In [1]: import numpy as np

In [2]: from numpy import linalg as LA

In [3]: np.set_printoptions(precision=3, suppress=True, linewidth=160)

In [4]: W0 = np.tanh(np.array([[-0.4, 0.1],
   ...:     [1.9, 0.6],
   ...:     [1.6, 0.7],
   ...:     [0.4, -0.1],
   ...:     [1.3, 1.1],
   ...:     [-0.4, 0.6],
   ...:     [1.9, -0.7],
   ...:     [0.8, 0.7],
   ...:     [1.4, 1.6],
   ...:     [-0.1, 0.3],
   ...:     [0.7, -0.4],
   ...:     [0.2, -0.8],
   ...:     [1.0, -0.9],
   ...:     [-0.2, -1.4],
   ...:     [0.3, 0.2],
   ...:     [-0.3, 1.9],
   ...:     [-1.6, -0.8],
   ...:     [0.9, -1.2],
   ...:     [0.6, -0.8],
   ...:     [-0.8, 1.0],
   ...:     [2.0, 0.4],
   ...:     [0.0, 1.2],
   ...:     [1.4, -0.9],
   ...:     [-0.6, 0.3],
   ...:     [1.0, 0.0],
   ...:     [-1.5, 1.0],
   ...:     [-0.1, 1.3],
   ...:     [0.5, -0.2],
   ...:     [1.1, 0.0],
   ...:     [1.4, 0.5],
   ...:     [-1.6, -1.2]]) @ np.array([[-0.4, 0.7, -0.2, 0.6, 2.3, 0.2, -0.1],
   ...:     [-0.4, -1.2, -1.1, 1.3, -1.8, 0.9, 0.2]]))

In [5]: W0.round(3) + 0
Out[5]: 
array([[ 0.119, -0.38 , -0.03 , -0.11 , -0.8  ,  0.01 ,  0.06 ],
       [-0.762,  0.544, -0.778,  0.958,  0.997,  0.726, -0.07 ],
       [-0.726,  0.273, -0.797,  0.954,  0.984,  0.74 , -0.02 ],
       [-0.119,  0.38 ,  0.03 ,  0.11 ,  0.8  , -0.01 , -0.06 ],
       [-0.744, -0.388, -0.9  ,  0.976,  0.766,  0.848,  0.09 ],
       [-0.08 , -0.762, -0.523,  0.493, -0.964,  0.43 ,  0.159],
       [-0.446,  0.974,  0.371,  0.226,  1.   , -0.245, -0.319],
       [-0.537, -0.273, -0.731,  0.883,  0.523,  0.658,  0.06 ],
       [-0.834, -0.735, -0.967,  0.994,  0.327,  0.938,  0.178],
       [-0.08 , -0.405, -0.3  ,  0.319, -0.647,  0.245,  0.07 ],
       [-0.119,  0.749,  0.291, -0.1  ,  0.981, -0.217, -0.149],
       [ 0.235,  0.8  ,  0.686, -0.726,  0.956, -0.592, -0.178],
       [-0.04 ,  0.945,  0.658, -0.515,  0.999, -0.544, -0.273],
       [ 0.565,  0.912,  0.919, -0.96 ,  0.968, -0.862, -0.254],
       [-0.197, -0.03 , -0.273,  0.414,  0.319,  0.235,  0.01 ],
       [-0.565, -0.986, -0.966,  0.98 , -0.999,  0.929,  0.388],
       [ 0.744, -0.159,  0.834, -0.964, -0.978, -0.778,  0.   ],
       [ 0.119,  0.969,  0.814, -0.77 ,  1.   , -0.716, -0.319],
       [ 0.08 ,  0.881,  0.641, -0.592,  0.993, -0.537, -0.217],
       [-0.08 , -0.943, -0.735,  0.675, -0.999,  0.629,  0.273],
       [-0.744,  0.726, -0.686,  0.938,  0.999,  0.641, -0.119],
       [-0.446, -0.894, -0.867,  0.915, -0.974,  0.793,  0.235],
       [-0.197,  0.968,  0.611, -0.319,  1.   , -0.485, -0.31 ],
       [ 0.119, -0.653, -0.207,  0.03 , -0.958,  0.149,  0.119],
       [-0.38 ,  0.604, -0.197,  0.537,  0.98 ,  0.197, -0.1  ],
       [ 0.197, -0.978, -0.664,  0.38 , -1.   ,  0.537,  0.336],
       [-0.446, -0.926, -0.887,  0.926, -0.988,  0.818,  0.264],
       [-0.119,  0.53 ,  0.119,  0.04 ,  0.907, -0.08 , -0.09 ],
       [-0.414,  0.647, -0.217,  0.578,  0.987,  0.217, -0.11 ],
       [-0.641,  0.363, -0.68 ,  0.903,  0.981,  0.623, -0.04 ],
       [ 0.808,  0.31 ,  0.927, -0.987, -0.909, -0.885, -0.08 ]])

In [6]: X = np.loadtxt("out4.csv", delimiter=",")

In [7]: X
Out[7]: 
array([[ 2.,  0., -2.,  3., -4.,  5., -3.],
       [ 0.,  0., -9., -3.,  5.,  9.,  2.],
       [ 0., -6., -2.,  8.,  1., -7., -8.],
       [ 0.,  1., -2., -6.,  8.,  6.,  4.],
       [ 0.,  0., -6.,  3.,  7., -6.,  8.],
       [ 0., -1., -6.,  9.,  2.,  3.,  9.],
       [ 0.,  7., -5., -8., -8., -6.,  3.]])

In [8]: (X - X.T) / 2
Out[8]: 
array([[ 0. ,  0. , -1. ,  1.5, -2. ,  2.5, -1.5],
       [ 0. ,  0. , -1.5, -2. ,  2.5,  5. , -2.5],
       [ 1. ,  1.5,  0. ,  5. ,  3.5, -0.5, -1.5],
       [-1.5,  2. , -5. ,  0. ,  2.5, -1.5,  6. ],
       [ 2. , -2.5, -3.5, -2.5,  0. , -4. ,  8. ],
       [-2.5, -5. ,  0.5,  1.5,  4. ,  0. ,  7.5],
       [ 1.5,  2.5,  1.5, -6. , -8. , -7.5,  0. ]])

In [9]: LA.matrix_power(X, 4)
Out[9]: 
array([[    16.,  13754.,  -8773., -18381.,  -2523.,   1832.,  16020.],
       [     0.,  18611., -11038., -20263., -29568.,  10210.,   5341.],
       [     0.,   3705.,  13004., -21920.,  15642.,   -702.,     98.],
       [     0.,   4277., -10365.,   5224., -25234.,    -84.,  -4527.],
       [     0.,    517.,  10589.,  -7762., -12876.,  17115., -15157.],
       [     0.,  15611.,   -116., -26027., -23709.,  20200.,  -2271.],
       [     0., -11883.,   9293.,  14672.,  16733.,  12617.,   -316.]])

In [10]: X @ X
Out[10]: 
array([[   4.,  -11.,    3.,   29.,   20.,   99.,   26.],
       [   0.,   56.,  -70.,   26.,    4.,   30.,  187.],
       [   0.,  -29.,  118.,  -42.,   89.,   29.,  -43.],
       [   0.,   28.,  -97.,   63.,   -9.,  -67.,  124.],
       [   0.,  101.,  -40., -163.,   -9.,  -48.,   86.],
       [   0.,  105.,  -72., -138.,    9.,   30.,  152.],
       [   0.,   49.,   32., -115., -126.,   62.,  -87.]])

In [11]: assert X == X.T
ValueError: The truth value of an array with more than one element is ambiguous. Use a.any() or a.all()


In [12]: np.trace(X)
Out[12]: np.float64(7.0)

In [13]: x0 = np.array([2, 0, 1, -2, 2, -1, 1])

In [14]: X @ (2 * x0)
Out[14]: array([-40.,   0., -34.,  48.,  32., -28.,   8.])

In [15]: np.sign((X @ x0).round(6))
Out[15]: array([-1.,  0., -1.,  1.,  1., -1.,  1.])

In [16]: (X * x0).sum(axis=1)
Out[16]: array([-20.,   0., -17.,  24.,  16., -14.,   4.])

In [17]: LA.norm(X @ x0) <= LA.norm(X, 2) * LA.norm(x0) + 1e-9
Out[17]: np.True_

In [18]: np.einsum("ij,j->i", X, x0)
Out[18]: array([-20.,   0., -17.,  24.,  16., -14.,   4.])

In [19]: O, _ = LA.qr(np.array([[-1.5, 1.4, -0.6, 1.1],
    ...:     [-0.5, -0.4, 0.9, 0.2],
    ...:     [0.0, 1.3, 0.9, -1.8],
    ...:     [-0.2, -2.2, 0.8, 1.9]]))

In [20]: evals = np.array([1, 1, 5, 3])

In [21]: F = O @ np.diag(evals) @ O.T

In [22]: F
Out[22]: 
array([[ 1.244, -0.725, -0.509, -0.014],
       [-0.725,  3.272,  1.076, -0.239],
       [-0.509,  1.076,  3.785,  1.126],
       [-0.014, -0.239,  1.126,  1.7  ]])

In [23]: # equal to its transpose

In [24]: evals, vecs = LA.eigh(F)

In [25]: LA.eigvalsh(F + 5 * np.eye(4))
Out[25]: array([ 6.,  6.,  8., 10.])

In [26]: LA.eigvalsh(F @ F)
Out[26]: array([ 1.,  1.,  9., 25.])

In [27]: (evals > 1e-8).sum(), (evals < -1e-8).sum()
Out[27]: (np.int64(4), np.int64(0))

In [28]: evals.sum(), round(float(np.trace(F)), 3)
Out[28]: (np.float64(10.0), 10.0)

In [29]: np.unique(evals.round(6) + 0, return_counts=True)[1]
Out[29]: array([2, 1, 1])

In [30]: evals
Out[30]: array([1., 1., 3., 5.])

In [31]: x0 = np.ones(4)

In [32]: for _ in range(3):
    ...:     x0 = F @ x0
    ...:     x0 /= LA.norm(x0)
    ...:     print(round(x0 @ F @ x0, 3))
    ...: 
4.78
4.975
4.993

In [33]: x0
Out[33]: array([-0.193,  0.503,  0.802,  0.259])

In [34]: x0 = np.array([9, 6, 8, 6])

In [35]: y = F @ x0

In [36]: b, lr = np.zeros(4), 1 / LA.norm(F, 2) ** 2

In [37]: for i in range(6):
    ...:     b -= lr * F.T @ (F @ b - y)
    ...:     if i % 2 == 0: print(i, round(LA.norm(F @ b - y), 3))
    ...: 
0 12.649
2 10.244
4 9.162

In [38]: b
Out[38]: array([0.924, 3.26 , 8.261, 4.146])

In [39]: round(LA.cond(F), 3)
Out[39]: np.float64(5.0)

In [40]: evals, vecs = LA.eig(F)

In [41]: evals
Out[41]: array([5., 3., 1., 1.])

In [42]: np.round(F @ vecs[:, 0] - evals[0] * vecs[:, 0], 3) + 0
Out[42]: array([0., 0., 0., 0.])

In [43]: np.sort(LA.eigvals(LA.inv(F)))
Out[43]: array([0.2  , 0.333, 1.   , 1.   ])

In [44]: np.sort(LA.eigvals(F @ F))
Out[44]: array([ 1.,  1.,  9., 25.])

In [45]: f, v = F[0], F[3]

In [46]: round(float(f @ v), 3)
Out[46]: -0.44

In [47]: round(f @ f, 3)
Out[47]: np.float64(2.332)

In [48]: pr = (f @ v) / (f @ f) * f

In [49]: pr
Out[49]: array([-0.235,  0.137,  0.096,  0.003])

In [50]: round(float(LA.norm(f + v) ** 2 + LA.norm(f - v) ** 2), 3)
Out[50]: 13.095

In [51]: mat = np.loadtxt("m.csv", delimiter=",")

In [52]: mat
Out[52]: 
array([[ 0.,  0., -2., -2., -2.],
       [ 0.,  0., -2.,  1.,  0.],
       [ 0.,  0.,  0.,  2.,  0.],
       [ 0.,  0.,  0.,  0.,  0.],
       [ 0.,  0.,  0.,  0.,  0.]])

In [53]: # column 1 repeats column 0

In [54]: np.prod(np.diag(mat)), np.round(LA.det(mat), 3)
Out[54]: (np.float64(0.0), np.float64(0.0))

In [55]: LA.matrix_rank(mat - mat[0, 0] * np.eye(5))
Out[55]: np.int64(3)

In [56]: feats = np.array([[-3, 1, -2], [1, -3, 1], [-2, 1, -3]])

In [57]: evals, vecs = LA.eigh(feats)

In [58]: x0 = np.array([2, 1, 3])

In [59]: x0 @ feats @ x0 / (x0 @ x0), np.round(evals[0], 3), round(evals[-1], 3)
Out[59]: (np.float64(-4.0), np.float64(-5.732), np.float64(-1.0))

In [60]: x0 @ feats @ x0
Out[60]: np.int64(-56)

In [61]: LA.eigvalsh(feats[1:, 1:])
Out[61]: array([-4., -2.])

In [62]: vecs * np.abs(evals) @ vecs.T
Out[62]: 
array([[ 3., -1.,  2.],
       [-1.,  3., -1.],
       [ 2., -1.,  3.]])

In [63]: np.abs(feats).sum(axis=1).max(), round(np.abs(evals).max(), 3)
Out[63]: (np.int64(6), np.float64(5.732))

In [64]: J = np.load("sample11.npy")

In [65]: J
Out[65]: 
array([[-0.6  , -0.3  , -0.7  ],
       [-0.637, -0.303, -0.642],
       [-0.7  , -0.8  ,  1.4  ],
       [-0.9  ,  0.4  , -0.9  ],
       [-0.9  ,  0.4  , -1.4  ]])

In [66]: hat = J @ LA.solve(J.T @ J, J.T)

In [67]: np.round(LA.eigvalsh(hat), 3) + 0
Out[67]: array([0., 0., 1., 1., 1.])

In [68]: hat @ J[:, 0]
Out[68]: array([-0.6  , -0.637, -0.7  , -0.9  , -0.9  ])

In [69]: round(float(np.trace(hat)), 3)
Out[69]: 3.0

In [70]: np.diag(hat)
Out[70]: array([0.503, 0.449, 0.972, 0.599, 0.478])

In [71]: hat
Out[71]: 
array([[ 0.503,  0.473,  0.004, -0.117,  0.11 ],
       [ 0.473,  0.449,  0.049, -0.082,  0.119],
       [ 0.004,  0.049,  0.972,  0.103, -0.119],
       [-0.117, -0.082,  0.103,  0.599,  0.457],
       [ 0.11 ,  0.119, -0.119,  0.457,  0.478]])

In [72]: E = np.load("x.npy")

In [73]: E
Out[73]: 
array([[-1, -1, -1, -1, -1, -1],
       [-1, -2, -2, -2, -2, -2],
       [-1, -2, -3, -3, -3, -3],
       [-1, -2, -3, -4, -4, -4],
       [-1, -2, -3, -4, -5, -5],
       [-1, -2, -3, -4, -5, -6]])

In [74]: def softmax(z):
    ...:     e = np.exp(z - z.max(axis=-1, keepdims=True))
    ...:     return e / e.sum(axis=-1, keepdims=True)
    ...: 

In [75]: softmax(E[4])
Out[75]: array([0.629, 0.231, 0.085, 0.031, 0.012, 0.012])

In [76]: np.round(softmax(10 * E[4]), 3) + 0
Out[76]: array([1., 0., 0., 0., 0., 0.])

In [77]: softmax(E[4] + -2)
Out[77]: array([0.629, 0.231, 0.085, 0.031, 0.012, 0.012])

In [78]: att = E @ E.T / np.sqrt(6)

In [79]: np.round(softmax(att + np.triu(np.full(att.shape, -np.inf), 1)), 3) + 0
Out[79]: 
array([[1.   , 0.   , 0.   , 0.   , 0.   , 0.   ],
       [0.017, 0.983, 0.   , 0.   , 0.   , 0.   ],
       [0.   , 0.007, 0.993, 0.   , 0.   , 0.   ],
       [0.   , 0.   , 0.007, 0.993, 0.   , 0.   ],
       [0.   , 0.   , 0.   , 0.017, 0.983, 0.   ],
       [0.   , 0.   , 0.   , 0.001, 0.079, 0.92 ]])

In [80]: softmax(att)[4] @ E
Out[80]: array([-1.   , -2.   , -3.   , -4.   , -4.998, -5.881])

In [81]: LA.cholesky(E)
LinAlgError: Matrix is not positive definite


In [82]: [round(float(LA.det(E[:i, :i])), 2) + 0 for i in range(1, 7)]
Out[82]: [-1.0, 1.0, -1.0, 1.0, -1.0, 1.0]

In [83]: round(LA.eigvalsh(E).min(), 3)
Out[83]: np.float64(-17.207)

In [84]: rng = np.random.default_rng(741790)

In [85]: idx = rng.permutation(6)

In [86]: idx
Out[86]: array([2, 3, 4, 1, 0, 5])

In [87]: other = E[idx][:, idx]

In [88]: other
Out[88]: 
array([[-3, -3, -3, -2, -1, -3],
       [-3, -4, -4, -2, -1, -4],
       [-3, -4, -5, -2, -1, -5],
       [-2, -2, -2, -2, -1, -2],
       [-1, -1, -1, -1, -1, -1],
       [-3, -4, -5, -2, -1, -6]])

In [89]: np.sort(np.abs(LA.eigvals(other)))
Out[89]: array([ 0.265,  0.319,  0.446,  0.775,  1.988, 17.207])

In [90]: round(float(LA.det(other)), 3), round(LA.det(E[idx]), 3)
Out[90]: (1.0, np.float64(-1.0))

In [91]: evals, vecs = LA.eigh(other)

In [92]: x0 = np.array([-2, 3, 1, 1, 0, -1])

In [93]: LA.eigvalsh(other[1:, 1:])
Out[93]: array([-14.989,  -1.605,  -0.73 ,  -0.363,  -0.314])

In [94]: np.round(x0 @ other @ x0 / (x0 @ x0), 3), round(float(evals[0]), 3), round(evals[-1], 3)
Out[94]: (np.float64(-1.188), -17.207, np.float64(-0.265))

In [95]: x0 @ other @ x0
Out[95]: np.int64(-19)

In [96]: vecs * np.abs(evals) @ vecs.T
Out[96]: 
array([[3., 3., 3., 2., 1., 3.],
       [3., 4., 4., 2., 1., 4.],
       [3., 4., 5., 2., 1., 5.],
       [2., 2., 2., 2., 1., 2.],
       [1., 1., 1., 1., 1., 1.],
       [3., 4., 5., 2., 1., 6.]])

In [97]: A = np.load("arr.npy")

In [98]: A
Out[98]: 
array([[ -8,  -8,  -1,  -4,  -1,   0],
       [ -8,   0,  -8,   1,  -2,   3],
       [  0,   0,   0,   0,   0,   0],
       [ -1,  -1,   0,   0,  -4,  -2],
       [ -1,  -1,   0,   0,  -4,  -2],
       [-10,  -2,   2,   0,   4,   1],
       [ -5,   4,  -5,   2,   3,  -1],
       [-13,  -6,  -1,  -1,  -1,   5],
       [ -9,   3,   3,   7,   0,   5],
       [ -3,  -4,  -3,  -1,  -5,   4],
       [-18,  -2,  -6,   1,   2,   4],
       [-14,   1,  -8,   4,  -6,   6],
       [ -6,   3,  -5,   2,  -1,  -3],
       [  0,   0,   0,   0,   0,   0],
       [ -5,  -4,   2,  -3,   4,  -4],
       [ -1,  -1,   0,   0,  -4,  -2],
       [ -5,  -4,   2,  -3,   4,  -4],
       [  0,   0,   0,   0,   0,   0],
       [ -4,  -5,  -3,  -1,  -9,   2]])

In [99]: # rows 3 and 4 are equal

In [100]: x0 = np.array([0, 1, 2, -3, -3, -2])

In [101]: y = A @ x0

In [102]: np.round(LA.pinv(A) @ A, 3) + 0
Out[102]: 
array([[1., 0., 0., 0., 0., 0.],
       [0., 1., 0., 0., 0., 0.],
       [0., 0., 1., 0., 0., 0.],
       [0., 0., 0., 1., 0., 0.],
       [0., 0., 0., 0., 1., 0.],
       [0., 0., 0., 0., 0., 1.]])

In [103]: np.round(LA.lstsq(A, y)[0], 3) + 0
Out[103]: array([ 0.,  1.,  2., -3., -3., -2.])

In [104]: LA.solve(A, y)
LinAlgError: Last 2 dimensions of the array must be square


In [105]: y = y + 0.3 * rng.normal(size=19)

In [106]: y
Out[106]: 
array([  4.934, -18.753,  -0.585,  15.435,  14.919, -12.034, -19.117, -12.251, -21.964,   0.221, -31.075, -21.432,  -3.271,   0.535,   4.336,  15.262,   5.061,
         0.348,  15.052])

In [107]: b, *_ = LA.lstsq(A, y)

In [108]: b
Out[108]: array([ 0.041,  0.881,  1.938, -2.813, -2.985, -2.072])
